$ python -q
>>> import numpy as np
>>> np.set_printoptions(precision=2, suppress=True, linewidth=120)
>>> def rd(a):
...     return np.round(a, 2) + 0
... 
>>> data = np.load("x.npy")
>>> print(data)
[[0 3 2 2 3 0 0 3]
 [3 0 3 2 2 3 0 0]
 [2 3 0 3 2 2 3 0]
 [2 2 3 0 3 2 2 3]
 [3 2 2 3 0 3 2 2]
 [0 3 2 2 3 0 3 2]
 [0 0 3 2 2 3 0 3]
 [3 0 0 3 2 2 3 0]]
>>> print(np.trace(data))
0
>>> print(np.allclose(data, data.T))
True
>>> print(rd(np.abs(np.linalg.eigvals(data)).max()))
14.66
>>> print(rd(np.sort(np.abs(np.linalg.eigvals(data)))))
[ 1.2   1.31  2.17  2.65  2.8   5.32  6.17 14.66]
>>> print(rd(np.linalg.det(data)))
-12195.0
>>> Q, vecs = np.linalg.qr(data[:, :6])[0], np.linalg.qr(data[:, 6:])[0]
>>> s = np.linalg.svd(Q.T @ vecs, compute_uv=False)
>>> print((s > 0.9).sum())
1
>>> vals, vecs = np.linalg.eigh(data)
>>> print((vals > 1e-8).sum(), (vals < -1e-8).sum())
3 5
>>> print(rd(vecs @ np.diag(vals) @ vecs.T))
[[0. 3. 2. 2. 3. 0. 0. 3.]
 [3. 0. 3. 2. 2. 3. 0. 0.]
 [2. 3. 0. 3. 2. 2. 3. 0.]
 [2. 2. 3. 0. 3. 2. 2. 3.]
 [3. 2. 2. 3. 0. 3. 2. 2.]
 [0. 3. 2. 2. 3. 0. 3. 2.]
 [0. 0. 3. 2. 2. 3. 0. 3.]
 [3. 0. 0. 3. 2. 2. 3. 0.]]
>>> print(np.unique(vals.round(6) + 0, return_counts=True)[1])
[1 1 1 1 1 1 1 1]
>>> print(rd(vals))
[-6.17 -5.32 -2.8  -2.65 -1.2   1.31  2.17 14.66]
>>> print(np.abs(vecs[:, -1]).round(6).argmax())
3
>>> print(rd(vecs.T @ data @ vecs))
[[-6.17  0.    0.    0.    0.    0.    0.    0.  ]
 [ 0.   -5.32  0.    0.    0.    0.    0.    0.  ]
 [ 0.    0.   -2.8   0.    0.    0.    0.    0.  ]
 [ 0.    0.    0.   -2.65  0.    0.    0.    0.  ]
 [ 0.    0.    0.    0.   -1.2   0.    0.    0.  ]
 [ 0.    0.    0.    0.    0.    1.31  0.    0.  ]
 [ 0.    0.    0.    0.    0.    0.    2.17  0.  ]
 [ 0.    0.    0.    0.    0.    0.    0.   14.66]]
